>>> import numpy as np
>>> np.set_printoptions(precision=2, suppress=True, linewidth=140)
>>> m1 = np.loadtxt("mat.csv", delimiter=",")
>>> m1
array([[ 0.45,  0.09, -0.09,  0.27, -0.09,  0.27, -0.27],
       [ 0.09,  0.02, -0.02,  0.05, -0.02,  0.05, -0.05],
       [-0.09, -0.02,  0.02, -0.05,  0.02, -0.05,  0.05],
       [ 0.27,  0.05, -0.05,  0.16, -0.05,  0.16, -0.16],
       [-0.09, -0.02,  0.02, -0.05,  0.02, -0.05,  0.05],
       [ 0.27,  0.05, -0.05,  0.16, -0.05,  0.16, -0.16],
       [-0.27, -0.05,  0.05, -0.16,  0.05, -0.16,  0.16]])
>>> left, sv, Vh = np.linalg.svd(m1)
>>> V = Vh[:(sv > 1e-8).sum()]
>>> rng = np.random.default_rng(650217)
>>> x0 = m1[1] + 3 * m1[4] + rng.integers(2) * np.eye(7)[5]
>>> x0
array([-0.18, -0.04,  0.04, -0.11,  0.04, -0.11,  0.11])
>>> np.round(np.linalg.norm(x0 - V.T @ V @ x0), 2)
np.float64(0.0)
>>> np.linalg.matrix_rank(np.vstack([m1, x0]))
np.int64(1)
>>> A2 = m1 / np.linalg.norm(m1, axis=1, keepdims=True)
>>> C2 = A2 @ A2.T
>>> C2
array([[ 1.,  1., -1.,  1., -1.,  1., -1.],
       [ 1.,  1., -1.,  1., -1.,  1., -1.],
       [-1., -1.,  1., -1.,  1., -1.,  1.],
       [ 1.,  1., -1.,  1., -1.,  1., -1.],
       [-1., -1.,  1., -1.,  1., -1.,  1.],
       [ 1.,  1., -1.,  1., -1.,  1., -1.],
       [-1., -1.,  1., -1.,  1., -1.,  1.]])
>>> np.linalg.norm(A2, axis=1)
array([1., 1., 1., 1., 1., 1., 1.])
>>> (C2 - 2 * np.eye(7)).round(6).argmax(axis=1)
array([1, 0, 4, 0, 2, 0, 2])
>>> np.argwhere(np.triu(np.abs(C2) > 0.95, 1))
array([[0, 1],
       [0, 2],
       [0, 3],
       [0, 4],
       [0, 5],
       [0, 6],
       [1, 2],
       [1, 3],
       [1, 4],
       [1, 5],
       [1, 6],
       [2, 3],
       [2, 4],
       [2, 5],
       [2, 6],
       [3, 4],
       [3, 5],
       [3, 6],
       [4, 5],
       [4, 6],
       [5, 6]])
>>> (np.abs(C2) > 0.9).astype(int)
array([[1, 1, 1, 1, 1, 1, 1],
       [1, 1, 1, 1, 1, 1, 1],
       [1, 1, 1, 1, 1, 1, 1],
       [1, 1, 1, 1, 1, 1, 1],
       [1, 1, 1, 1, 1, 1, 1],
       [1, 1, 1, 1, 1, 1, 1],
       [1, 1, 1, 1, 1, 1, 1]])
